$ python3 -q
>>> import numpy as np
>>> np.set_printoptions(suppress=True, linewidth=120)
>>> def rd(a):
...     return np.round(a, 2) + 0
... 
>>> feats = np.array([[3.02, 1.0, 3.0], [1.0, 3.02, 0.0], [3.0, 1.0, 3.02]])
>>> w, evecs = np.linalg.eig(feats)
>>> rd(feats @ evecs[:, 0] - w[0] * evecs[:, 0])
array([0., 0., 0.])
>>> rd(np.sort(np.linalg.eigvals(feats @ feats)))
array([ 0.  ,  7.38, 39.98])
>>> rd(w)
array([6.32, 0.02, 2.72])
>>> f = np.array([7, 2, 1])
>>> out = feats + np.outer(f, np.eye(3)[0])
>>> rd(np.linalg.det(out) / np.linalg.det(feats)), rd(1 + np.linalg.solve(feats, f)[0])
(np.float64(160.32), np.float64(160.32))
>>> out
array([[10.02,  1.  ,  3.  ],
       [ 3.  ,  3.02,  0.  ],
       [ 4.  ,  1.  ,  3.02]])
>>> np.linalg.matrix_rank(np.linalg.inv(out) - np.linalg.inv(feats), tol=1e-8)
np.int64(1)
>>> Q = feats.astype(float).copy()
>>> for j in range(3):
...     Q[:, j] -= Q[:, :j] @ (Q[:, :j].T @ Q[:, j])
...     Q[:, j] /= np.linalg.norm(Q[:, j])
... 
>>> rd(Q)
array([[ 0.69, -0.16, -0.7 ],
       [ 0.23,  0.97,  0.  ],
       [ 0.69, -0.16,  0.71]])
>>> rd(Q.T @ Q)
array([[1., 0., 0.],
       [0., 1., 0.],
       [0., 0., 1.]])
>>> vec = np.array([-3, -1, 1])
>>> rd(np.linalg.norm(vec)), rd(np.linalg.norm(Q @ vec))
(np.float64(3.32), np.float64(3.32))
>>> [p for p in range(1, 25) if np.allclose(np.linalg.matrix_power(Q, p), np.eye(3))]
[]
>>> data = np.load("w.npy")
>>> data
array([[-59.69, -38.59, -60.13],
       [-59.27, -39.36, -58.75],
       [-59.29, -39.57, -60.57],
       [-59.62, -41.47, -60.9 ],
       [-59.33, -40.18, -58.87],
       [-59.47, -39.53, -58.81],
       [-60.48, -40.18, -59.88],
       [-60.17, -38.97, -59.37],
       [-57.19, -41.04, -58.12],
       [-60.01, -39.6 , -60.02],
       [-59.35, -41.49, -61.01],
       [-61.14, -40.23, -60.73],
       [-58.49, -38.88, -59.99]])
>>> out = data / np.sqrt((data ** 2).mean(axis=1, keepdims=True))
>>> rd(np.linalg.norm(out, axis=1))
array([1.73, 1.73, 1.73, 1.73, 1.73, 1.73, 1.73, 1.73, 1.73, 1.73, 1.73, 1.73, 1.73])
>>> rd(out[1])
array([-1.11, -0.74, -1.1 ])
>>> cent = data[[11, 7]].astype(float)
>>> for _ in range(4):
...     idx = np.linalg.norm(data[:, None] - cent, axis=-1).argmin(axis=1)
...     cent = np.array([data[idx == j].mean(axis=0) for j in range(2)])
... 
>>> idx
array([1, 1, 1, 0, 1, 1, 0, 1, 1, 1, 0, 0, 1])
>>> np.bincount(idx)
array([4, 9])
>>> np.abs(cent[1] - cent[0]).argmax()
np.int64(1)
>>> rd(cent)
array([[-60.15, -40.84, -60.63],
       [-59.21, -39.52, -59.4 ]])
>>> rd(cent[1] - cent[0])
array([0.94, 1.32, 1.23])
>>> idx = data[:, 1] > np.median(data[:, 1])
>>> f = data[idx].mean(axis=0) - data[~idx].mean(axis=0)
>>> ((data - data.mean(axis=0)) @ f > 0).astype(int)
array([1, 1, 1, 0, 0, 1, 0, 1, 0, 1, 0, 0, 1])
>>> rd((((data - data.mean(axis=0)) @ f > 0) == idx).mean())
np.float64(0.92)
>>> K = np.load("sample3.npy")
>>> K
array([[ 3,  0, -3, -3],
       [ 0,  3,  0, -3],
       [-3,  0,  3,  0],
       [-3, -3,  0,  3]])
>>> np.linalg.matrix_power(K, 2)
array([[ 27,   9, -18, -18],
       [  9,  18,   0, -18],
       [-18,   0,  18,   9],
       [-18, -18,   9,  27]])
>>> np.trace(K)
np.int64(12)
>>> K @ K
array([[ 27,   9, -18, -18],
       [  9,  18,   0, -18],
       [-18,   0,  18,   9],
       [-18, -18,   9,  27]])
>>> np.allclose(K, K.T)
True
>>> rd(np.linalg.det(K))
np.float64(-81.0)
>>> (K - K.T) / 2
array([[0., 0., 0., 0.],
       [0., 0., 0., 0.],
       [0., 0., 0., 0.],
       [0., 0., 0., 0.]])
>>> rd(np.abs(np.linalg.eigvals(K)).max())
np.float64(7.85)
>>> K.inv()
Traceback (most recent call last):
  File "<python-input-45>", line 1, in <module>
    K.inv()
    ^^^^^
AttributeError: 'numpy.ndarray' object has no attribute 'inv'
>>> w, evecs = np.linalg.eigh(K)
>>> vec = np.array([-1, 1, 1, 0])
>>> vec @ K @ vec
np.int64(15)
>>> np.abs(K).sum(axis=1).max(), rd(np.abs(w).max())
(np.int64(9), np.float64(7.85))
>>> rd(evecs * np.maximum(w, 0) @ evecs.T)
array([[ 3.67,  0.41, -2.59, -2.33],
       [ 0.41,  3.26,  0.26, -2.59],
       [-2.59,  0.26,  3.26,  0.41],
       [-2.33, -2.59,  0.41,  3.67]])
>>> (np.sign(evecs[:, -1].round(6)) == np.sign(evecs[0, -1].round(6))).astype(int)
array([1, 1, 0, 0])
>>> vec @ K @ vec / (vec @ vec), rd(w[0]), rd(w[-1])
(np.float64(5.0), np.float64(-1.85), np.float64(7.85))
>>> rng = np.random.default_rng(86340)
>>> X = rng.normal(size=(10, 4))
>>> X = 3 * X / np.linalg.norm(X, axis=1, keepdims=True)
>>> rd(X)
array([[-1.7 ,  1.68,  0.27, -1.79],
       [ 1.26, -2.33, -1.32, -0.48],
       [-0.48, -0.24,  2.53, -1.52],
       [-2.28,  1.75, -0.78,  0.33],
       [ 0.01, -0.22, -2.91,  0.67],
       [-0.05, -1.1 ,  2.48, -1.27],
       [-1.88, -0.34,  1.35, -1.88],
       [-2.03, -1.35,  0.05,  1.75],
       [-1.22, -0.24, -0.02,  2.73],
       [-0.85,  1.39,  2.5 ,  0.25]])
>>> cent = X[[4, 2]].astype(float)
>>> for _ in range(3):
...     idx = np.linalg.norm(X[:, None] - cent, axis=-1).argmin(axis=1)
...     cent = np.array([X[idx == j].mean(axis=0) for j in range(2)])
... 
>>> idx
array([1, 0, 1, 0, 0, 1, 1, 0, 0, 1])
>>> rd(cent)
array([[-0.85, -0.48, -1.  ,  1.  ],
       [-0.99,  0.28,  1.83, -1.24]])
>>> np.bincount(idx)
array([5, 5])
>>> out = cent / np.sqrt((cent ** 2).mean(axis=1, keepdims=True))
>>> rd(out[1])
array([-0.81,  0.23,  1.5 , -1.02])
>>> np.linalg.matrix_rank(out) == np.linalg.matrix_rank(cent)
np.True_
>>> np.linalg.matrix_rank(cent - cent.mean(axis=1, keepdims=True))
np.int64(2)
>>> vec = np.array([3, 2, 2, 1])
>>> rhs = X @ vec
>>> rd(np.linalg.pinv(X) @ X)
array([[1., 0., 0., 0.],
       [0., 1., 0., 0.],
       [0., 0., 1., 0.],
       [0., 0., 0., 1.]])
>>> rd(np.linalg.solve(X.T @ X, X.T @ rhs))
array([3., 2., 2., 1.])
>>> rhs = rhs + 0.3 * rng.normal(size=10)
>>> rd(rhs)
array([-3.44, -4.06,  1.6 , -4.65, -5.56,  1.54, -5.94, -7.18, -1.4 ,  4.89])
>>> coef, *_ = np.linalg.lstsq(X, rhs)
>>> rd(coef)
array([3.13, 1.98, 1.99, 1.04])
>>> [round(float(np.linalg.norm(np.linalg.solve(X.T @ X + lam * np.eye(4), X.T @ rhs))), 2) for lam in (0, 1, 10, 100)]
[4.33, 3.92, 2.17, 0.44]
>>> m1 = np.loadtxt("dump.csv", delimiter=",")
>>> m1
array([[2., 1., 1., 2., 5.],
       [1., 6., 4., 3., 2.],
       [1., 4., 4., 3., 3.],
       [2., 3., 3., 6., 2.],
       [5., 2., 3., 2., 2.]])
>>> # symmetric
>>> out = np.array([[-1, -4], [-3, 0], [-4, 1], [-4, 5], [1, 5]])
>>> np.vstack([m1, out.T]).shape
(7, 5)
>>> np.linalg.matrix_rank(m1 @ out)
np.int64(2)
>>> out @ m1
Traceback (most recent call last):
  File "<python-input-81>", line 1, in <module>
    out @ m1
    ~~~~^~~~
ValueError: matmul: Input operand 1 has a mismatch in its core dimension 0, with gufunc signature (n?,k),(k,m?)->(n?,m?) (size 5 is different from 2)
>>> w, evecs = np.linalg.eigvalsh(m1)
Traceback (most recent call last):
  File "<python-input-82>", line 1, in <module>
    w, evecs = np.linalg.eigvalsh(m1)
    ^^^^^^^^
ValueError: too many values to unpack (expected 2)
>>> w, evecs = np.linalg.eigh(m1)
>>> (w > 1e-8).sum(), (w < -1e-8).sum()
(np.int64(4), np.int64(1))
>>> rd(w)
array([-3.33,  0.84,  3.08,  4.71, 14.72])
>>> rd(np.abs(evecs[:, -1]))
array([0.31, 0.52, 0.47, 0.5 , 0.4 ])
>>> rd(evecs.T @ m1 @ evecs)
array([[-3.33,  0.  ,  0.  ,  0.  ,  0.  ],
       [ 0.  ,  0.84,  0.  ,  0.  ,  0.  ],
       [ 0.  ,  0.  ,  3.08,  0.  ,  0.  ],
       [ 0.  ,  0.  ,  0.  ,  4.71,  0.  ],
       [ 0.  ,  0.  ,  0.  ,  0.  , 14.72]])
>>> np.unique(w.round(6) + 0, return_counts=True)[1]
array([1, 1, 1, 1, 1])
>>> rd(evecs.T @ evecs)
array([[1., 0., 0., 0., 0.],
       [0., 1., 0., 0., 0.],
       [0., 0., 1., 0., 0.],
       [0., 0., 0., 1., 0.],
       [0., 0., 0., 0., 1.]])
>>> rd(np.linalg.svd(m1, compute_uv=False))
array([14.72,  4.71,  3.33,  3.08,  0.84])
>>> Q, evecs = np.linalg.qr(m1[:, :3])[0], np.linalg.qr(m1[:, 3:])[0]
>>> sigma = np.linalg.svd(Q.T @ evecs, compute_uv=False)
>>> rd(np.linalg.norm(Q @ Q.T - evecs @ evecs.T, 2))
np.float64(1.0)
>>> rd(np.degrees(np.arccos(sigma.clip(0, 1))))
array([25.35, 70.25])
>>> rd(np.linalg.eigvalsh(m1).min())
np.float64(-3.33)
>>> [round(float(np.linalg.det(m1[:i, :i])), 2) + 0 for i in range(1, 6)]
[2.0, 11.0, 14.0, 40.0, -594.0]
>>> W0 = np.array([[18, -18, 12, 3, -3, 2],
...     [6, -12, 6, 1, -2, 1],
...     [0, -12, 0, 0, -2, 0],
...     [24, -24, 16, 21, -21, 14],
...     [8, -16, 8, 7, -14, 7],
...     [0, -16, 0, 0, -14, 0]])
>>> np.linalg.matrix_power(W0, 4)
array([[  75624,  -75624,   39456,   30199,  -30199,   15756],
       [  16440,  -19728,    9864,    6565,   -7878,    3939],
       [ -13152,    6576,   -6576,   -5252,    2626,   -2626],
       [ 241592, -241592,  126048,  105823, -105823,   55212],
       [  52520,  -63024,   31512,   23005,  -27606,   13803],
       [ -42016,   21008,  -21008,  -18404,    9202,   -9202]])
>>> rd(np.abs(np.linalg.eigvals(W0)).max())
np.float64(18.74)
>>> (W0 + W0.T) / 2
array([[ 18. ,  -6. ,   6. ,  13.5,   2.5,   1. ],
       [ -6. , -12. ,  -3. , -11.5,  -9. ,  -7.5],
       [  6. ,  -3. ,   0. ,   8. ,   3. ,   0. ],
       [ 13.5, -11.5,   8. ,  21. ,  -7. ,   7. ],
       [  2.5,  -9. ,   3. ,  -7. , -14. ,  -3.5],
       [  1. ,  -7.5,   0. ,   7. ,  -3.5,   0. ]])
>>> np.trace(W0)
np.int64(13)
>>> rd(np.sort(np.abs(np.linalg.eigvals(W0))))
array([ 3.63,  3.63,  7.26,  9.37,  9.37, 18.74])
>>> (W0 - W0.T) / 2
array([[  0. , -12. ,   6. , -10.5,  -5.5,   1. ],
       [ 12. ,   0. ,   9. ,  12.5,   7. ,   8.5],
       [ -6. ,  -9. ,   0. ,  -8. ,  -5. ,   0. ],
       [ 10.5, -12.5,   8. ,   0. , -14. ,   7. ],
       [  5.5,  -7. ,   5. ,  14. ,   0. ,  10.5],
       [ -1. ,  -8.5,   0. ,  -7. , -10.5,   0. ]])
>>> rd(np.linalg.norm(W0))
np.float64(69.28)
>>> W0.sum(axis=1)
array([ 14,   0, -14,  30,   0, -30])
>>> W0.shape
(6, 6)
>>> np.zeros(6, 6)
Traceback (most recent call last):
  File "<python-input-107>", line 1, in <module>
    np.zeros(6, 6)
    ~~~~~~~~^^^^^^
TypeError: Cannot interpret '6' as a data type
>>> Q, evecs = np.linalg.qr(W0[:, :5])[0], np.linalg.qr(W0[:, 5:])[0]
>>> sigma = np.linalg.svd(Q.T @ evecs, compute_uv=False)
>>> rd(np.linalg.norm(Q @ Q.T - evecs @ evecs.T, 2))
np.float64(1.0)
>>> rd(np.degrees(np.arccos(sigma.clip(0, 1))))
array([3.52])
>>> (sigma > 0.9).sum()
np.int64(1)
>>> idx = rng.permutation(6)
>>> idx
array([3, 5, 1, 0, 2, 4])
>>> out = W0[idx][:, idx]
>>> np.allclose(out, W0)
False
>>> np.trace(out)
np.int64(13)
>>> np.diag(out)
array([ 21,   0, -12,  18,   0, -14])
>>> rd(np.linalg.det(out)), rd(np.linalg.det(W0[idx]))
(np.float64(157216.0), np.float64(157216.0))
>>> E = np.array([[9, 3, 3, 6, 9],
...     [3, 11, 10, 5, 9],
...     [3, 10, 10, 2, 6],
...     [6, 5, 2, 13, 15],
...     [9, 9, 6, 15, 19]])
>>> idx = rng.permutation(4)
>>> idx
array([2, 1, 0, 3])
>>> out = K[idx][:, idx]
>>> np.diag(out)
array([3, 3, 3, 3])
>>> rd(np.sort(np.abs(np.linalg.eigvals(out))))
array([1.15, 1.85, 4.85, 7.85])
>>> out
array([[ 3,  0, -3,  0],
       [ 0,  3,  0, -3],
       [-3,  0,  3, -3],
       [ 0, -3, -3,  3]])
>>> np.trace(out)
np.int64(12)
>>> w, evecs = np.linalg.eigh(E)
>>> vec = np.array([1, 1, 1, 0, 2])
>>> np.abs(E).sum(axis=1).max(), rd(np.abs(w).max())
(np.int64(58), np.float64(42.59))
>>> (np.sign(evecs[:, -1].round(6)) == np.sign(evecs[0, -1].round(6))).astype(int)
array([1, 1, 1, 1, 1])
>>> rd(evecs * np.abs(w) @ evecs.T)
array([[ 9.,  3.,  3.,  6.,  9.],
       [ 3., 11., 10.,  5.,  9.],
       [ 3., 10., 10.,  2.,  6.],
       [ 6.,  5.,  2., 13., 15.],
       [ 9.,  9.,  6., 15., 19.]])
>>> rd(evecs * np.maximum(w, 0) @ evecs.T)
array([[ 9.,  3.,  3.,  6.,  9.],
       [ 3., 11., 10.,  5.,  9.],
       [ 3., 10., 10.,  2.,  6.],
       [ 6.,  5.,  2., 13., 15.],
       [ 9.,  9.,  6., 15., 19.]])
